% ipython --no-banner

In [1]: import numpy as np

In [2]: np.set_printoptions(precision=1, suppress=True, linewidth=100, legacy="1.25")

In [3]: W0 = np.array([[0, 1, 1, 0], [1, 0, 0, 0], [1, 0, 0, 0], [0, 0, 0, 0]])

In [4]: rank = np.linalg.matrix_rank(W0)

In [5]: rank
Out[5]: 2

In [6]: N = np.linalg.svd(W0)[2][rank:].T

In [7]: N @ N.T
Out[7]: 
array([[ 0. ,  0. ,  0. ,  0. ],
       [ 0. ,  0.5, -0.5,  0. ],
       [ 0. , -0.5,  0.5,  0. ],
       [ 0. ,  0. ,  0. ,  1. ]])

In [8]: [int(np.linalg.matrix_rank(W0[:i])) for i in range(1, len(W0) + 1)]
Out[8]: [1, 2, 2, 2]

In [9]: np.allclose(W0 @ N, 0)
Out[9]: True

In [10]: np.round(W0 @ N, 1) + 0
Out[10]: 
array([[0., 0.],
       [0., 0.],
       [0., 0.],
       [0., 0.]])

In [11]: np.round(np.linalg.norm(W0, 2) / np.linalg.norm(W0), 1)
Out[11]: 0.7

In [12]: np.argsort(-np.linalg.norm(W0, axis=0).round(6), kind="stable")[:3]
Out[12]: array([0, 1, 2])

In [13]: np.linalg.matrix_rank(W0, rtol=0.1)
Out[13]: 2

In [14]: [round(float(np.linalg.det(W0[:i, :i])), 2) + 0 for i in range(1, 5)]
Out[14]: [0.0, -1.0, 0.0, 0.0]

In [15]: w, V = np.linalg.eigh(W0)

In [16]: np.abs(V[:, -1]).round(6).argmax()
Out[16]: 0

In [17]: np.round(V.T @ W0 @ V, 1) + 0
Out[17]: 
array([[-1.4,  0. ,  0. ,  0. ],
       [ 0. ,  0. ,  0. ,  0. ],
       [ 0. ,  0. ,  0. ,  0. ],
       [ 0. ,  0. ,  0. ,  1.4]])

In [18]: w
Out[18]: array([-1.4,  0. ,  0. ,  1.4])

In [19]: print(np.round(V @ np.diag(w) @ V.T, 1) + 0)
[[0. 1. 1. 0.]
 [1. 0. 0. 0.]
 [1. 0. 0. 0.]
 [0. 0. 0. 0.]]

In [20]: J = np.loadtxt("w.csv", delimiter=",")

In [21]: J
Out[21]: 
array([[  2. ,  -5.1,  19.2],
       [ 12.6, -14.3,  -6. ],
       [-10.1, -17. ,   2.8],
       [ 18.1,  -6.2,   6. ],
       [-19.6,   0.4,   3.9],
       [ 17.7,  -1.8,   9.2],
       [ -7. , -14.8,  11.5],
       [-13. , -14. ,   5.9],
       [ 19.8,  -2.6,  -0.6],
       [  3. , -19.7,   2.1]])

In [22]: Uu, sig, Vt = np.linalg.svd(W0)

In [23]: V = Vt[:(sig > 1e-8).sum()]

In [24]: rng = np.random.default_rng(4172)

In [25]: vec = W0[2] + 5 * W0[3] + rng.integers(2) * np.eye(4)[1]

In [26]: print(vec)
[1. 0. 0. 0.]

In [27]: print(np.linalg.matrix_rank(np.vstack([W0, vec])))
2

In [28]: np.linalg.lstsq(W0[:-1].T, W0[-1])[2]
Out[28]: 2

In [29]: np.round(W0 @ np.linalg.pinv(W0) @ W0, 1) + 0
Out[29]: 
array([[0., 1., 1., 0.],
       [1., 0., 0., 0.],
       [1., 0., 0., 0.],
       [0., 0., 0., 0.]])

In [30]: Xc = (J - J.mean(axis=0)) / J.std(axis=0)

In [31]: np.argwhere(np.abs(Xc) > 2)
Out[31]: array([[0, 2]])

In [32]: b = np.linalg.lstsq(np.delete(Xc, 2, axis=1), Xc[:, 2])[0]

In [33]: np.abs(b).argmax()
Out[33]: 1

In [34]: np.count_nonzero(J)
Out[34]: 30

In [35]: J.sum(axis=1)
Out[35]: array([ 16.1,  -7.7, -24.3,  17.9, -15.3,  25.1, -10.3, -21.1,  16.6, -14.6])

In [36]: J.mean(axis=0)
Out[36]: array([ 2.4, -9.5,  5.4])

In [37]: print(np.unravel_index(np.abs(J).argmax(), J.shape))
(8, 0)

In [38]: J.sum(axis=0)
Out[38]: array([ 23.5, -95.1,  54. ])

In [39]: other = np.c_[J[:, :2] @ np.array([[-1, -1], [0, 1]]), np.array([2, 3, -2, -3, 2, 3, 2, 1, 1, 3])]

In [40]: other
Out[40]: 
array([[ -2. ,  -7.1,   2. ],
       [-12.6, -26.9,   3. ],
       [ 10.1,  -6.9,  -2. ],
       [-18.1, -24.3,  -3. ],
       [ 19.6,  20. ,   2. ],
       [-17.7, -19.5,   3. ],
       [  7. ,  -7.8,   2. ],
       [ 13. ,  -1. ,   1. ],
       [-19.8, -22.4,   1. ],
       [ -3. , -22.7,   3. ]])

In [41]: np.linalg.matrix_rank(other)
Out[41]: 3

In [42]: np.round(np.linalg.lstsq(J, other[:, 0])[0], 1) + 0
Out[42]: array([-1.,  0.,  0.])

In [43]: feats = np.loadtxt("a.csv", delimiter=",")

In [44]: feats
Out[44]: 
array([[-8.,  3.,  5., -7.],
       [-8.,  3.,  5., -7.],
       [-6.,  5.,  7., -5.]])

In [45]: other = feats + rng.integers(-2, 3, (3, 2)) @ rng.integers(-2, 3, (2, 4))

In [46]: other
Out[46]: 
array([[-8.,  3.,  5., -7.],
       [-3.,  0.,  8., -7.],
       [-8., 11.,  7., -5.]])

In [47]: np.linalg.matrix_rank(other - feats, tol=1e-8)
Out[47]: 2

In [48]: np.linalg.svd(other - feats, compute_uv=False)
Out[48]: array([8.3, 3.7, 0. ])

In [49]: Uu, sig, Vt = np.linalg.svd(feats)

In [50]: np.argmax(sig[:-1] / (sig[1:] + 1e-6)) + 1
Out[50]: 2

In [51]: other = Uu[:, :2] @ np.diag(sig[:2]) @ Vt[:2]

In [52]: other
Out[52]: 
array([[-8.,  3.,  5., -7.],
       [-8.,  3.,  5., -7.],
       [-6.,  5.,  7., -5.]])

In [53]: round(np.abs(feats - other).max(), 1)
Out[53]: 0.0

In [54]: Uu, sig, Vt = np.linalg.svd(feats)

In [55]: V = Vt[:(sig > 1e-8).sum()]

In [56]: vec = feats[1] + -3 * feats[2] + rng.integers(2) * np.eye(4)[0]

In [57]: print(vec)
[ 10. -12. -16.   8.]

In [58]: np.linalg.matrix_rank(np.vstack([feats, vec]))
Out[58]: 2

In [59]: np.diag(V.T @ V)
Out[59]: array([0.5, 0.4, 0.6, 0.5])

In [60]: np.round(V.T @ V, 1) + 0
Out[60]: 
array([[ 0.5,  0. , -0.1,  0.5],
       [ 0. ,  0.4,  0.5,  0.1],
       [-0.1,  0.5,  0.6,  0. ],
       [ 0.5,  0.1,  0. ,  0.5]])

In [61]: np.round(np.linalg.norm(vec - V.T @ V @ vec), 1)
Out[61]: 0.0

In [62]: vec = np.array([-2, -1, -2])

In [63]: target = J @ vec

In [64]: np.linalg.lstsq(J, target)[0]
Out[64]: array([-2., -1., -2.])

In [65]: np.linalg.solve(J.T @ J, J.T @ target)
Out[65]: array([-2., -1., -2.])

In [66]: target = target + 0.1 * rng.normal(size=10)

In [67]: target
Out[67]: array([-37.7,   1. ,  31.7, -42.1,  31. , -51.8,   5.9,  28.3, -35.8,   9.6])

In [68]: b, *_ = np.linalg.lstsq(J, target)

In [69]: b
Out[69]: array([-2., -1., -2.])

In [70]: b.round()
Out[70]: array([-2., -1., -2.])

In [71]: np.linalg.matrix_rank(feats, rtol=0.1)
Out[71]: 2

In [72]: print(np.linalg.cond(feats) > 100)
True

In [73]: [round(float(x), 1) for x in np.linalg.svd(feats, compute_uv=False)[:3]]
Out[73]: [20.5, 3.2, 0.0]

In [74]: np.round(np.linalg.norm(feats, 2) / np.linalg.norm(feats), 1)
Out[74]: 1.0

In [75]: E = np.loadtxt("data.csv", delimiter=",")

In [76]: print(E)
[[ 0.  0.  0.]
 [ 0.  0. -2.]
 [ 0. -2.  0.]]

In [77]: D = np.linalg.norm(J[:, None] - J[None], axis=-1)

In [78]: np.flatnonzero(D[0] < D.mean() / 2)
Out[78]: array([0])

In [79]: np.linalg.norm(J, axis=1)
Out[79]: array([20. , 20. , 20. , 20.1, 20. , 20. , 20. , 20. , 20. , 20. ])

In [80]: D.shape
Out[80]: (10, 10)

In [81]: D[0]
Out[81]: array([ 0. , 28.8, 23.6, 20.8, 27. , 18.9, 15.3, 21.9, 26.7, 22.5])

In [82]: D[:5, :5]
Out[82]: 
array([[ 0. , 28.8, 23.6, 20.8, 27. ],
       [28.8,  0. , 24.5, 15.5, 36.8],
       [23.6, 24.5,  0. , 30.4, 19.9],
       [20.8, 15.5, 30.4,  0. , 38.3],
       [27. , 36.8, 19.9, 38.3,  0. ]])

In [83]: D[0].round(6).argsort(kind="stable")[:4]
Out[83]: array([0, 6, 5, 3])

In [84]: z = rng.permutation(3)

In [85]: z
Out[85]: array([1, 2, 0])

In [86]: other = E[z][:, z]

In [87]: np.sort(np.abs(np.linalg.eigvals(other)))
Out[87]: array([0., 2., 2.])

In [88]: np.trace(other)
Out[88]: 0.0

In [89]: np.diag(other)
Out[89]: array([0., 0., 0.])

In [90]: F = np.loadtxt("mat.csv", delimiter=",")

In [91]: print(F)
[[0.7 0.3]
 [0.  1. ]]

In [92]: O, R = np.linalg.qr(F)

In [93]: abs(R[0, 0]), np.round(np.linalg.norm(F[:, 0]), 1)
Out[93]: (0.7, 0.7)

In [94]: R
Out[94]: 
array([[0.7, 0.3],
       [0. , 1. ]])

In [95]: print(np.trace(O @ O.T))
2.0

In [96]: O @ R
Out[96]: 
array([[0.7, 0.3],
       [0. , 1. ]])

In [97]: O.shape, R.shape
Out[97]: ((2, 2), (2, 2))

In [98]: Uu, sig, Vt = np.linalg.svd(F, full_matrices=False)

In [99]: sig / sig[0]
Out[99]: array([1. , 0.6])

In [100]: print(np.cumsum(sig ** 2) / np.sum(sig ** 2))
[0.7 1. ]

In [101]: (sig > 1e-8).sum()
Out[101]: 2

In [102]: np.round(Vt @ Vt.T, 1) + 0
Out[102]: 
array([[1., 0.],
       [0., 1.]])

In [103]: z = rng.permutation(2)

In [104]: z
Out[104]: array([0, 1])

In [105]: other = F[z][:, z]

In [106]: print(np.allclose(other, F))
True

In [107]: round(np.linalg.det(other), 1), np.round(np.linalg.det(F[z]), 1)
Out[107]: (0.7, 0.7)

In [108]: np.trace(other)
Out[108]: 1.7

In [109]: print(np.diag(other))
[0.7 1. ]

In [110]: other
Out[110]: 
array([[0.7, 0.3],
       [0. , 1. ]])

In [111]: z = rng.permutation(2)

In [112]: other = F[:, z] * rng.choice([-1, 1], 2)

In [113]: other
Out[113]: 
array([[ 0.7, -0.3],
       [ 0. , -1. ]])

In [114]: Uu, _, Vt = np.linalg.svd(F.T @ other)

In [115]: z
Out[115]: array([0, 1])

In [116]: np.round(np.linalg.lstsq(F, other)[0], 1) + 0
Out[116]: 
array([[ 1.,  0.],
       [ 0., -1.]])

In [117]: np.round(Uu @ Vt, 1) + 0
Out[117]: 
array([[ 1.,  0.],
       [ 0., -1.]])

In [118]: np.sort(np.linalg.eigvals(other))
Out[118]: array([-1. ,  0.7])

In [119]: [int(np.linalg.matrix_rank(np.linalg.matrix_power(other, p))) for p in range(1, 3)]
Out[119]: [2, 2]

In [120]: other @ other
Out[120]: 
array([[0.5, 0.1],
       [0. , 1. ]])

In [121]: np.linalg.matrix_power(other - np.diag(np.diag(other)), 2)
Out[121]: 
array([[0., 0.],
       [0., 0.]])

In [122]: data = np.load("out18.npy")

In [123]: data
Out[123]: 
array([[5, 4, 4, 0],
       [2, 0, 4, 3],
       [5, 2, 3, 5],
       [2, 4, 2, 3]])

In [124]: z = rng.permutation(4)

In [125]: other = data[:, z] * rng.choice([-1, 1], 4)

In [126]: other
Out[126]: 
array([[ 0, -4,  4, -5],
       [ 3, -4,  0, -2],
       [ 5, -3,  2, -5],
       [ 3, -2,  4, -2]])

In [127]: Uu, _, Vt = np.linalg.svd(data.T @ other)

In [128]: np.round(Uu @ Vt, 1) + 0
Out[128]: 
array([[ 0.,  0.,  0., -1.],
       [ 0.,  0.,  1.,  0.],
       [ 0., -1.,  0.,  0.],
       [ 1.,  0.,  0.,  0.]])

In [129]: z
Out[129]: array([3, 2, 1, 0])

In [130]: arr = np.load("run6.npy")

In [131]: arr
Out[131]: 
array([[ 0., -1., -1., -1.],
       [-1.,  0., -1., -1.],
       [-1., -1.,  0., -1.],
       [-1., -1., -1.,  0.]])

In [132]: other = np.array([[0, 2], [2, 2], [0, 2], [2, 3]])

In [133]: np.einsum("ij->j", arr)
Out[133]: array([-3., -3., -3., -3.])

In [134]: print(arr @ other)
[[-4. -7.]
 [-2. -7.]
 [-4. -7.]
 [-2. -6.]]

In [135]: np.einsum("ik,kj->ji", arr, other)
Out[135]: 
array([[-4., -2., -4., -2.],
       [-7., -7., -7., -6.]])

In [136]: round(float(np.linalg.eigvalsh(arr).min()), 1)
Out[136]: -3.0

In [137]: w, V = np.linalg.eigh(arr)

In [138]: vec = np.array([2, 0, 2, 0])

In [139]: vec @ arr @ vec
Out[139]: -8.0

In [140]: V * np.abs(w) @ V.T
Out[140]: 
array([[1.5, 0.5, 0.5, 0.5],
       [0.5, 1.5, 0.5, 0.5],
       [0.5, 0.5, 1.5, 0.5],
       [0.5, 0.5, 0.5, 1.5]])

In [141]: V * np.maximum(w, 0) @ V.T
Out[141]: 
array([[ 0.8, -0.2, -0.2, -0.2],
       [-0.2,  0.7, -0.2, -0.2],
       [-0.2, -0.2,  0.7, -0.3],
       [-0.2, -0.2, -0.3,  0.8]])

In [142]: print(np.abs(arr).sum(axis=1).max(), np.abs(w).max())
3.0 3.0

In [143]: O = arr.astype(float).copy()

In [144]: for j in range(4):
     ...:     O[:, j] -= O[:, :j] @ (O[:, :j].T @ O[:, j])
     ...:     O[:, j] /= np.linalg.norm(O[:, j])
     ...: 

In [145]: np.round(O.T @ arr, 1) + 0
Out[145]: 
array([[1.7, 1.2, 1.2, 1.2],
       [0. , 1.3, 0.5, 0.5],
       [0. , 0. , 1.2, 0.3],
       [0. , 0. , 0. , 1.1]])

In [146]: O
Out[146]: 
array([[ 0. , -0.8, -0.5, -0.4],
       [-0.6,  0.5, -0.5, -0.4],
       [-0.6, -0.3,  0.7, -0.4],
       [-0.6, -0.3, -0.2,  0.8]])

In [147]: np.round(O.T @ O, 1) + 0
Out[147]: 
array([[1., 0., 0., 0.],
       [0., 1., 0., 0.],
       [0., 0., 1., 0.],
       [0., 0., 0., 1.]])

In [148]: print(arr @ (-1.0) ** np.arange(4))
[ 1. -1.  1. -1.]

In [149]: np.sort(np.abs(np.fft.fft(arr[0]))), np.sort(np.linalg.svd(arr, compute_uv=False))
Out[149]: (array([1., 1., 1., 3.]), array([1., 1., 1., 3.]))

In [150]: print(np.allclose(arr @ arr.T, arr.T @ arr))
True

In [151]: (arr @ arr)[0]
Out[151]: array([3., 2., 2., 2.])

In [152]: M = np.array([[2, 1, 2, 1, 2, 1],
     ...:     [-1, 2, -1, 2, -1, 2],
     ...:     [-2, 1, -2, 1, -2, 1],
     ...:     [2, 1, 2, 1, 2, 1],
     ...:     [-1, 2, -1, 2, -1, 2],
     ...:     [-2, 1, -2, 1, -2, 1]])

In [153]: M
Out[153]: 
array([[ 2,  1,  2,  1,  2,  1],
       [-1,  2, -1,  2, -1,  2],
       [-2,  1, -2,  1, -2,  1],
       [ 2,  1,  2,  1,  2,  1],
       [-1,  2, -1,  2, -1,  2],
       [-2,  1, -2,  1, -2,  1]])

In [154]: (M - M.T) / 2
Out[154]: 
array([[ 0. ,  1. ,  2. , -0.5,  1.5,  1.5],
       [-1. ,  0. , -1. ,  0.5, -1.5,  0.5],
       [-2. ,  1. ,  0. , -0.5, -0.5,  1.5],
       [ 0.5, -0.5,  0.5,  0. ,  0. ,  0. ],
       [-1.5,  1.5,  0.5,  0. ,  0. ,  2. ],
       [-1.5, -0.5, -1.5,  0. , -2. ,  0. ]])

In [155]: np.trace(M)
Out[155]: 3

In [156]: np.allclose(M @ M.T, M.T @ M)
Out[156]: False

In [157]: M @ M
Out[157]: 
array([[-3, 12, -3, 12, -3, 12],
       [-1,  4, -1,  4, -1,  4],
       [ 1, -4,  1, -4,  1, -4],
       [-3, 12, -3, 12, -3, 12],
       [-1,  4, -1,  4, -1,  4],
       [ 1, -4,  1, -4,  1, -4]])

In [158]: np.allclose(M[:-1].T @ np.linalg.lstsq(M[:-1].T, M[-1])[0], M[-1])
Out[158]: True

In [159]: np.unique(M.round(6), axis=0).shape
Out[159]: (3, 6)

In [160]: np.abs(np.diag(np.linalg.qr(M)[1])) > 1e-9
Out[160]: array([ True,  True, False, False, False, False])

In [161]: print(round(float(np.linalg.norm(M, 2)), 1))
7.7

In [162]: np.linalg.norm(M, axis=1).argmax()
Out[162]: 0

In [163]: round(np.linalg.norm(M[4] - M[1]), 1)
Out[163]: 0.0

In [164]: rank = np.linalg.matrix_rank(M)

In [165]: print(rank)
2

In [166]: N = np.linalg.svd(M)[2][rank:].T

In [167]: np.round(N @ N.T, 1) + 0
Out[167]: 
array([[ 0.7,  0. , -0.3,  0. , -0.3,  0. ],
       [ 0. ,  0.7,  0. , -0.3,  0. , -0.3],
       [-0.3,  0. ,  0.7,  0. , -0.3,  0. ],
       [ 0. , -0.3,  0. ,  0.7,  0. , -0.3],
       [-0.3,  0. , -0.3,  0. ,  0.7,  0. ],
       [ 0. , -0.3,  0. , -0.3,  0. ,  0.7]])

In [168]: [int(np.linalg.matrix_rank(M[:i])) for i in range(1, len(M) + 1)]
Out[168]: [1, 2, 2, 2, 2, 2]

In [169]: np.linalg.matrix_rank(M.T @ M), np.linalg.matrix_rank(M @ M.T)
Out[169]: (2, 2)
